$ python -q
>>> import numpy as np
>>> from numpy import linalg as LA
>>> np.set_printoptions(suppress=True, linewidth=100)
>>> def tidy(a):
...     return np.round(a, 3) + 0
... 
>>> other = np.array([[2, 2], [0, -1], [-2, -1]])
>>> J = np.tile(other, (2, 3))
>>> J
array([[ 2,  2,  2,  2,  2,  2],
       [ 0, -1,  0, -1,  0, -1],
       [-2, -1, -2, -1, -2, -1],
       [ 2,  2,  2,  2,  2,  2],
       [ 0, -1,  0, -1,  0, -1],
       [-2, -1, -2, -1, -2, -1]])
>>> C2 = J.T @ J
>>> np.allclose(C2, C2.T)
True
>>> C2
array([[16, 12, 16, 12, 16, 12],
       [12, 12, 12, 12, 12, 12],
       [16, 12, 16, 12, 16, 12],
       [12, 12, 12, 12, 12, 12],
       [16, 12, 16, 12, 16, 12],
       [12, 12, 12, 12, 12, 12]])
>>> LA.matrix_rank(C2)
np.int64(2)
>>> other = J / np.sqrt((J ** 2).mean(axis=1, keepdims=True))
>>> LA.matrix_rank(J - J.mean(axis=1, keepdims=True))
np.int64(1)
>>> J - J.mean(axis=1, keepdims=True)
array([[ 0. ,  0. ,  0. ,  0. ,  0. ,  0. ],
       [ 0.5, -0.5,  0.5, -0.5,  0.5, -0.5],
       [-0.5,  0.5, -0.5,  0.5, -0.5,  0.5],
       [ 0. ,  0. ,  0. ,  0. ,  0. ,  0. ],
       [ 0.5, -0.5,  0.5, -0.5,  0.5, -0.5],
       [-0.5,  0.5, -0.5,  0.5, -0.5,  0.5]])
>>> LA.matrix_rank(other) == LA.matrix_rank(J)
np.True_
>>> def softmax(z):
...     e = np.exp(z - z.max(axis=-1, keepdims=True))
...     return e / e.sum(axis=-1, keepdims=True)
... 
>>> tidy(softmax(J).sum(axis=1))
array([1., 1., 1., 1., 1., 1.])
>>> tidy(softmax(J[4]))
array([0.244, 0.09 , 0.244, 0.09 , 0.244, 0.09 ])
>>> S = J @ J.T / np.sqrt(6)
>>> softmax(S).round(6).argmax(axis=1)
array([0, 1, 2, 0, 1, 2])
>>> tidy(softmax(S + np.triu(np.full(S.shape, -np.inf), 1)))
array([[1.   , 0.   , 0.   , 0.   , 0.   , 0.   ],
       [0.025, 0.975, 0.   , 0.   , 0.   , 0.   ],
       [0.   , 0.007, 0.993, 0.   , 0.   , 0.   ],
       [0.5  , 0.   , 0.   , 0.5  , 0.   , 0.   ],
       [0.008, 0.328, 0.328, 0.008, 0.328, 0.   ],
       [0.   , 0.004, 0.496, 0.   , 0.004, 0.496]])
